In [1]: import numpy as np

In [2]: from numpy import linalg as LA

In [3]: np.set_printoptions(precision=2, suppress=True, linewidth=140, legacy="1.25")

In [4]: rnd = lambda a: np.round(a, 2) + 0

In [5]: M = np.array([[0, 1, 2, 5, 1, 1, 1, 4],
   ...:     [0, 0, 3, 0, 0, 1, 3, 3],
   ...:     [0, 0, 0, 1, 0, 0, 1, 0],
   ...:     [0, 0, 0, 0, 1, 1, 2, 4],
   ...:     [0, 0, 0, 0, 0, 3, 2, 5],
   ...:     [0, 0, 0, 0, 0, 0, 5, 5],
   ...:     [0, 0, 0, 0, 0, 0, 0, 0],
   ...:     [0, 0, 0, 0, 0, 0, 0, 0]])

In [6]: M
Out[6]: 
array([[0, 1, 2, 5, 1, 1, 1, 4],
       [0, 0, 3, 0, 0, 1, 3, 3],
       [0, 0, 0, 1, 0, 0, 1, 0],
       [0, 0, 0, 0, 1, 1, 2, 4],
       [0, 0, 0, 0, 0, 3, 2, 5],
       [0, 0, 0, 0, 0, 0, 5, 5],
       [0, 0, 0, 0, 0, 0, 0, 0],
       [0, 0, 0, 0, 0, 0, 0, 0]])

In [7]: # rows 6 and 7 are equal

In [8]: rnd(LA.norm(M, 2) / LA.norm(M))
Out[8]: 0.87

In [9]: np.argsort(-LA.norm(M, axis=0).round(6), kind="stable")[:3]
Out[9]: array([7, 6, 3])

In [10]: LA.matrix_rank(M, rtol=0.1)
Out[10]: 4

In [11]: [round(float(x), 2) for x in LA.svd(M, compute_uv=False)[:3]]
Out[11]: [11.97, 5.24, 3.16]

In [12]: f = np.array([0, -6, 8])

In [13]: np.array([np.convolve(row, f, "same") for row in M])
Out[13]: 
array([[  0,  -6,  -4, -14,  34,   2,   2, -16],
       [  0,   0, -18,  24,   0,  -6, -10,   6],
       [  0,   0,   0,  -6,   8,   0,  -6,   8],
       [  0,   0,   0,   0,  -6,   2,  -4,  -8],
       [  0,   0,   0,   0,   0, -18,  12, -14],
       [  0,   0,   0,   0,   0,   0, -30,  10],
       [  0,   0,   0,   0,   0,   0,   0,   0],
       [  0,   0,   0,   0,   0,   0,   0,   0]])

In [14]: np.correlate(M[4], M[5], "full")
Out[14]: array([ 0,  0,  0,  0,  0, 15, 25, 35, 25,  0,  0,  0,  0,  0,  0])
